In [1]: import numpy as np

In [2]: import numpy.linalg as la

In [3]: np.set_printoptions(suppress=True, linewidth=100)

In [4]: M2 = np.array([[2, 1, 0, 0, 0, 1, 0], [1, 2, 2, 0, 0, 0, 1]])

In [5]: m1 = M2.T @ M2

In [6]: m1
Out[6]: 
array([[5, 4, 2, 0, 0, 2, 1],
       [4, 5, 4, 0, 0, 1, 2],
       [2, 4, 4, 0, 0, 0, 2],
       [0, 0, 0, 0, 0, 0, 0],
       [0, 0, 0, 0, 0, 0, 0],
       [2, 1, 0, 0, 0, 1, 0],
       [1, 2, 2, 0, 0, 0, 1]])

In [7]: evals, V = la.eigh(m1)

In [8]: x0 = np.array([-2, 0, 2, 0, -2, 0, -3])

In [9]: x0 @ m1 @ x0
Out[9]: np.int64(17)

In [10]: left, sv, VT = la.svd(m1)

In [11]: sv.round(1) + 0
Out[11]: array([12.5,  3.5,  0. ,  0. ,  0. ,  0. ,  0. ])

In [12]: np.argmax(sv[:-1] / (sv[1:] + 1e-6)) + 1
Out[12]: np.int64(2)

In [13]: M2 = left[:, :2] @ np.diag(sv[:2]) @ VT[:2]

In [14]: np.round(la.norm(m1 - M2, 2), 1), round(sv[2], 1)
Out[14]: (np.float64(0.0), np.float64(0.0))

In [15]: M2.round(1) + 0
Out[15]: 
array([[5., 4., 2., 0., 0., 2., 1.],
       [4., 5., 4., 0., 0., 1., 2.],
       [2., 4., 4., 0., 0., 0., 2.],
       [0., 0., 0., 0., 0., 0., 0.],
       [0., 0., 0., 0., 0., 0., 0.],
       [2., 1., 0., 0., 0., 1., 0.],
       [1., 2., 2., 0., 0., 0., 1.]])

In [16]: round(np.abs(m1 - M2).max(), 1)
Out[16]: np.float64(0.0)

In [17]: evals, V = la.eigh(m1)

In [18]: np.round(la.eigvalsh(m1 + 3 * np.eye(7)), 1)
Out[18]: array([ 3. ,  3. ,  3. ,  3. ,  3. ,  6.5, 15.5])

In [19]: np.round(la.svd(m1, compute_uv=False), 1) + 0
Out[19]: array([12.5,  3.5,  0. ,  0. ,  0. ,  0. ,  0. ])

In [20]: (evals > 1e-8).sum(), (evals < -1e-8).sum()
Out[20]: (np.int64(2), np.int64(0))

In [21]: np.round(V @ np.diag(evals) @ V.T, 1) + 0
Out[21]: 
array([[5., 4., 2., 0., 0., 2., 1.],
       [4., 5., 4., 0., 0., 1., 2.],
       [2., 4., 4., 0., 0., 0., 2.],
       [0., 0., 0., 0., 0., 0., 0.],
       [0., 0., 0., 0., 0., 0., 0.],
       [2., 1., 0., 0., 0., 1., 0.],
       [1., 2., 2., 0., 0., 0., 1.]])

In [22]: x0 = np.array([1, 1, 3, 0, 2, 2, 1])

In [23]: h1 = np.maximum(m1 @ x0, 0)

In [24]: m1 * (h1 > 1e-9)[:, None]
Out[24]: 
array([[5, 4, 2, 0, 0, 2, 1],
       [4, 5, 4, 0, 0, 1, 2],
       [2, 4, 4, 0, 0, 0, 2],
       [0, 0, 0, 0, 0, 0, 0],
       [0, 0, 0, 0, 0, 0, 0],
       [2, 1, 0, 0, 0, 1, 0],
       [1, 2, 2, 0, 0, 0, 1]])

In [25]: np.flatnonzero(h1 > 1e-9)
Out[25]: array([0, 1, 2, 5, 6])

In [26]: h1
Out[26]: array([20, 25, 20,  0,  0,  5, 10])

In [27]: A = np.load("mat.npy")

In [28]: A
Out[28]: 
array([[ 0.9, -0.4,  0.2, -2.1,  0.3, -0.4,  0.7,  0.3, -0.2],
       [-1.1,  0.7, -0.4,  0. ,  1.6, -0.4,  0.4,  1.5,  0.2],
       [-1.3,  0.5,  1.1,  0.5, -1.4,  0.4,  0.3,  2.3,  0.1],
       [-0.4, -1. ,  0.3,  1.2, -0.4, -0.6, -1. ,  0.2, -0.5],
       [-0.5,  0. ,  0.2,  1.4,  1. ,  2. ,  1.2,  0.5, -0.1],
       [ 1.8, -1.2,  1.1, -0.6, -1.1,  1.5, -1. ,  0.2,  2. ]])

In [29]: M2 = np.array([[-3, 2, 1],
    ...:     [-3, -1, 0],
    ...:     [-2, -3, -4],
    ...:     [-5, 0, -2],
    ...:     [3, -3, 1],
    ...:     [2, 5, -1],
    ...:     [0, 1, -3],
    ...:     [1, -3, 4],
    ...:     [-4, 0, -4]])

In [30]: la.matrix_rank(np.vstack([A, M2.T]))
Out[30]: np.int64(9)

In [31]: np.round(np.einsum("ij,ij->i", A, A), 1)
Out[31]: array([ 6.3,  7. , 10.9,  4.5,  9. , 14.8])

In [32]: np.round(la.norm(A) ** 2 / la.norm(A, 2) ** 2, 1)
Out[32]: np.float64(2.8)

In [33]: round(float(la.norm(A[2] - A[1])), 1)
Out[33]: 3.6

In [34]: round(float(la.norm(A, "nuc")), 1)
Out[34]: 16.5

In [35]: la.norm(A, axis=1).argmax()
Out[35]: np.int64(5)

In [36]: cov = A.T @ A

In [37]: np.round(np.diag(cov), 1)
Out[37]: array([7.4, 3.3, 2.8, 8.4, 7. , 7.1, 4.2, 8. , 4.4])

In [38]: np.round(la.svd(A, compute_uv=False) ** 2, 1)
Out[38]: array([18.7, 13.7,  8.2,  7.7,  2.5,  1.6])

In [39]: x0 = np.array([0, 2, -4, -4, -3, 1, 0, -1, -4])

In [40]: np.round((A * x0).sum(axis=1), 1)
Out[40]: array([ 6. , -4.5, -3.5, -5.6, -7.5, -7.8])

In [41]: np.sign((A @ x0).round(6))
Out[41]: array([ 1., -1., -1., -1., -1., -1.])

In [42]: np.round(np.einsum("ij,j->i", A, x0), 1)
Out[42]: array([ 6. , -4.5, -3.5, -5.6, -7.5, -7.8])

In [43]: np.round(A @ np.ones(9), 1)
Out[43]: array([-0.7,  2.5,  2.5, -2.2,  5.7,  2.7])

In [44]: M2 = A / la.norm(A, axis=1, keepdims=True)

In [45]: cov = M2 @ M2.T

In [46]: cov[4].round(1)
Out[46]: array([-0.4,  0.3,  0.2, -0.1,  1. , -0.1])

In [47]: X = np.array([[6, 1, -6, 8, 0, -5, 3],
    ...:     [7, -3, 0, -4, -7, 2, 2],
    ...:     [8, -9, 0, -6, -2, 3, 2]])

In [48]: X
Out[48]: 
array([[ 6,  1, -6,  8,  0, -5,  3],
       [ 7, -3,  0, -4, -7,  2,  2],
       [ 8, -9,  0, -6, -2,  3,  2]])

In [49]: T = np.stack([X, 3 * X, X[::-1]])

In [50]: T.shape
Out[50]: (3, 3, 7)

In [51]: la.matrix_rank(T)
Out[51]: array([3, 3, 3])

In [52]: np.round(la.norm(T, axis=(1, 2)), 1)
Out[52]: array([22.4, 67.1, 22.4])

In [53]: np.einsum("bij,cij->bc", T, T)
Out[53]: 
array([[ 500, 1500,   95],
       [1500, 4500,  285],
       [  95,  285,  500]])

In [54]: rng = np.random.default_rng(131)

In [55]: M2 = X + rng.integers(-2, 3, (3, 2)) @ rng.integers(-2, 3, (2, 7))

In [56]: M2
Out[56]: 
array([[  8,   3,  -6,   6,   1,  -5,   5],
       [  7,   1,   1,  -4,  -8,   0,   4],
       [ 10, -11,  -1,  -8,   0,   5,   2]])

In [57]: np.abs(M2 - X).sum(axis=1)
Out[57]: array([ 9, 10, 11])

In [58]: x0 = np.array([-1, -3, 0, 3, -2, 3, 2])

In [59]: (X @ x0).argmax()
Out[59]: np.int64(2)

In [60]: (X * x0).sum(axis=1)
Out[60]: array([ 6, 14, 18])

In [61]: np.einsum("ij,j->i", X, x0)
Out[61]: array([ 6, 14, 18])

In [62]: X * x0
Out[62]: 
array([[ -6,  -3,   0,  24,   0, -15,   6],
       [ -7,   9,   0, -12,  14,   6,   4],
       [ -8,  27,   0, -18,   4,   9,   4]])

In [63]: X @ np.eye(7)[3]
Out[63]: array([ 8., -4., -6.])

In [64]: cov = X.T @ X

In [65]: np.allclose(cov, cov.T)
Out[65]: True

In [66]: la.matrix_rank(cov)
Out[66]: np.int64(3)

In [67]: np.diag(cov)
Out[67]: array([149,  91,  36, 116,  53,  38,  17])

In [68]: np.trace(cov), (X ** 2).sum()
Out[68]: (np.int64(500), np.int64(500))

In [69]: np.round(la.eigvalsh(cov)[::-1], 1) + 0
Out[69]: array([300.9, 171.1,  28. ,   0. ,   0. ,   0. ,   0. ])

In [70]: cov
Out[70]: 
array([[149, -87, -36, -28, -65,   8,  48],
       [-87,  91,  -6,  74,  39, -38, -21],
       [-36,  -6,  36, -48,   0,  30, -18],
       [-28,  74, -48, 116,  40, -66,   4],
       [-65,  39,   0,  40,  53, -20, -18],
       [  8, -38,  30, -66, -20,  38,  -5],
       [ 48, -21, -18,   4, -18,  -5,  17]])

In [71]: left, sv, VT = la.svd(X, full_matrices=False)

In [72]: np.allclose(left * sv @ VT, X)
Out[72]: True

In [73]: np.round(left.T @ left, 1) + 0
Out[73]: 
array([[1., 0., 0.],
       [0., 1., 0.],
       [0., 0., 1.]])

In [74]: np.round(VT @ VT.T, 1) + 0
Out[74]: 
array([[1., 0., 0.],
       [0., 1., 0.],
       [0., 0., 1.]])

In [75]: np.round(left.T @ X @ VT.T, 1) + 0
Out[75]: 
array([[17.3,  0. ,  0. ],
       [ 0. , 13.1,  0. ],
       [ 0. ,  0. ,  5.3]])

In [76]: np.round(sv / sv[0], 1)
Out[76]: array([1. , 0.8, 0.3])

In [77]: np.abs(left[:, 0]).round(6).argmax()
Out[77]: np.int64(2)

In [78]: E = np.loadtxt("run17.csv", delimiter=",")

In [79]: E
Out[79]: 
array([[ 1.,  0.,  0.,  0.,  0.,  0.,  0.,  0.,  0.],
       [ 1.,  1.,  0.,  0.,  0.,  0.,  0.,  0.,  0.],
       [ 1., -1.,  1.,  0.,  0.,  0.,  0.,  0.,  0.],
       [-2., -3., -3.,  1.,  0.,  0.,  0.,  0.,  0.],
       [-1.,  1.,  1.,  2.,  1.,  0.,  0.,  0.,  0.],
       [-2.,  2., -3., -3., -1.,  1.,  0.,  0.,  0.],
       [-1., -3.,  2., -3., -3.,  3.,  1.,  0.,  0.],
       [ 2.,  2., -3.,  2., -3., -1., -3.,  1.,  0.],
       [ 3.,  0.,  0., -1., -3.,  1.,  3.,  3.,  1.]])

In [80]: lab = rng.permutation(9)

In [81]: lab
Out[81]: array([3, 7, 0, 6, 2, 8, 5, 4, 1])

In [82]: M2 = E[lab][:, lab]

In [83]: np.allclose(M2, E)
Out[83]: False

In [84]: np.trace(M2)
Out[84]: np.float64(9.0)

In [85]: round(la.det(M2), 1), round(float(la.det(E[lab])), 1)
Out[85]: (np.float64(1.0), 1.0)

In [86]: left, sv, VT = la.svd(E)

In [87]: sv.round(1) + 0
Out[87]: array([8. , 7.1, 6. , 4.5, 3.4, 2.1, 0.6, 0.2, 0. ])

In [88]: M2 = left[:, :8] @ np.diag(sv[:8]) @ VT[:8]

In [89]: la.matrix_rank(E, rtol=0.05)
Out[89]: np.int64(7)

In [90]: la.matrix_rank(M2)
Out[90]: np.int64(8)

In [91]: left, sv, VT = la.svd(E, full_matrices=False)

In [92]: (sv > 1e-8).sum()
Out[92]: np.int64(9)

In [93]: left.shape, sv.shape, VT.shape
Out[93]: ((9, 9), (9,), (9, 9))

In [94]: sv.round(1) + 0
Out[94]: array([8. , 7.1, 6. , 4.5, 3.4, 2.1, 0.6, 0.2, 0. ])

In [95]: np.round(np.abs(VT[0]), 1) + 0
Out[95]: array([0. , 0.4, 0.3, 0.5, 0.3, 0.4, 0.4, 0.1, 0.1])

In [96]: np.allclose(left * sv @ VT, E)
Out[96]: True

In [97]: np.round(np.cumsum(sv ** 2) / np.sum(sv ** 2), 1)
Out[97]: array([0.3, 0.6, 0.8, 0.9, 1. , 1. , 1. , 1. , 1. ])

In [98]: data = np.load("data.npy")

In [99]: data
Out[99]: 
array([[-1.9,  2.1,  0.9,  1.6],
       [-1.1, -0.4, -0.3, -0.9],
       [-0.8, -0.4, -0.5, -0.8],
       [ 1. , -0.3, -0.8, -0.2],
       [ 0. , -0.5,  0.7,  1.2],
       [ 0.8,  0.9, -2. ,  0.7],
       [ 0.6,  1.2,  0.1,  1. ]])

In [100]: cov = data.T @ data

In [101]: cov.round(1)
Out[101]: 
array([[ 7.5, -2.1, -3.3, -0.4],
       [-2.1,  7.3,  0.4,  5.3],
       [-3.3,  0.4,  6.3,  1.8],
       [-0.4,  5.3,  1.8,  7. ]])

In [102]: np.round(np.diag(cov), 1)
Out[102]: array([7.5, 7.3, 6.3, 7. ])

In [103]: round(np.trace(cov), 1), round(float((data ** 2).sum()), 1)
Out[103]: (np.float64(28.0), 28.1)

In [104]: hat = data @ la.solve(data.T @ data, data.T)

In [105]: np.trace(hat)
Out[105]: np.float64(4.0)

In [106]: np.round(np.diag(hat), 1)
Out[106]: array([0.9, 0.4, 0.3, 0.2, 0.9, 0.9, 0.4])

In [107]: np.allclose(hat @ hat, hat)
Out[107]: True

In [108]: arr = np.loadtxt("dump.csv", delimiter=",")

In [109]: arr
Out[109]: 
array([[ 2.,  1., -1.],
       [ 1.,  0.,  5.],
       [-1.,  5.,  2.]])

In [110]: x0 = np.array([0, 0, -3])

In [111]: target = arr @ x0

In [112]: target
Out[112]: array([  3., -15.,  -6.])

In [113]: np.round(la.solve(arr, target + arr[:, 0]), 1)
Out[113]: array([ 1.,  0., -3.])

In [114]: np.round(la.solve(arr, arr[:, 2]), 1)
Out[114]: array([0., 0., 1.])

In [115]: evals, V = la.eigh(arr)

In [116]: x0 = np.array([1, 5, 5])

In [117]: np.round(V * np.maximum(evals, 0) @ V.T, 1)
Out[117]: 
array([[ 2.2,  0.3, -0.4],
       [ 0.3,  2.5,  2.9],
       [-0.4,  2.9,  3.7]])

In [118]: np.abs(arr).sum(axis=1).max(), np.round(np.abs(evals).max(), 1)
Out[118]: (np.float64(8.0), np.float64(6.1))

In [119]: (np.sign(V[:, -1].round(6)) == np.sign(V[0, -1].round(6))).astype(int)
Out[119]: array([1, 0, 0])

In [120]: x0 @ arr @ x0
Out[120]: np.float64(302.0)

In [121]: np.round(la.eigvalsh(arr[1:, 1:]), 1)
Out[121]: array([-4.1,  6.1])

In [122]: np.diff(arr, axis=0)
Out[122]: 
array([[-1., -1.,  6.],
       [-2.,  5., -3.]])

In [123]: arr - arr[0]
Out[123]: 
array([[ 0.,  0.,  0.],
       [-1., -1.,  6.],
       [-3.,  4.,  3.]])

In [124]: la.matrix_rank(arr)
Out[124]: np.int64(3)

In [125]: arr.sum(axis=1)
Out[125]: array([2., 6., 6.])

In [126]: arr.shape
Out[126]: (3, 3)

In [127]: hat = np.triu(np.array([[5, 3, 3], [3, 1, 4], [1, 1, 4]]), 1) + np.eye(3)

In [128]: M2 = hat @ arr @ la.inv(hat)

In [129]: np.round(np.poly(M2), 1)
Out[129]: array([  1.,  -4., -23.,  62.])

In [130]: np.trace(M2), np.trace(arr)
Out[130]: (np.float64(4.0), np.float64(4.0))

In [131]: [round(float(la.det(arr[:i, :i])), 2) + 0 for i in range(1, 4)]
Out[131]: [2.0, -1.0, -62.0]

In [132]: feats = np.load("sample15.npy")

In [133]: feats
Out[133]: 
array([[ 0,  0,  0,  0,  0,  0,  0],
       [19, 16, 17, 17, 24, 32, 20],
       [21, 14, 15, 10, 18, 16, 15],
       [ 9,  9,  4,  7,  4,  7,  7],
       [ 0,  0,  0,  0,  0,  0,  0],
       [ 0,  0,  0,  0,  0,  0,  0],
       [ 6,  8,  4,  8,  2,  3,  4],
       [ 0,  0,  0,  0,  0,  0,  0],
       [ 0,  0,  0,  0,  0,  0,  0],
       [ 7,  1,  0,  2,  5,  9,  4],
       [ 0,  0,  0,  0,  0,  0,  0],
       [ 7,  3,  5,  4, 14, 16, 10],
       [22, 20, 13, 19, 20, 26, 21],
       [ 3,  6, 13,  8, 15, 16,  9],
       [15,  2,  3,  4, 14, 13, 12],
       [19, 14, 12, 15, 15, 25, 14],
       [ 0,  0,  0,  0,  0,  0,  0],
       [20, 16, 20, 17, 28, 27, 24],
       [ 6,  8,  4,  8,  2,  3,  4],
       [20, 14, 12, 10, 14, 21, 11],
       [10, 12, 12,  9,  7,  8,  4],
       [17, 10,  7,  9, 13, 11, 15],
       [ 6,  8,  4,  8,  2,  3,  4],
       [ 0,  2,  5,  2,  9,  7,  6],
       [ 8,  3,  8,  4, 18, 11, 14]])

In [134]: # rows 0 and 4 are equal

In [135]: Xc = (feats - feats.mean(axis=0)) / feats.std(axis=0)

In [136]: np.round(Xc.std(axis=0), 1)
Out[136]: array([1., 1., 1., 1., 1., 1., 1.])

In [137]: coef = la.lstsq(np.delete(Xc, 4, axis=1), Xc[:, 4])[0]

In [138]: coef.round(1) + 0
Out[138]: array([ 0. , -0.3,  0.5, -0.2,  0.2,  0.7])
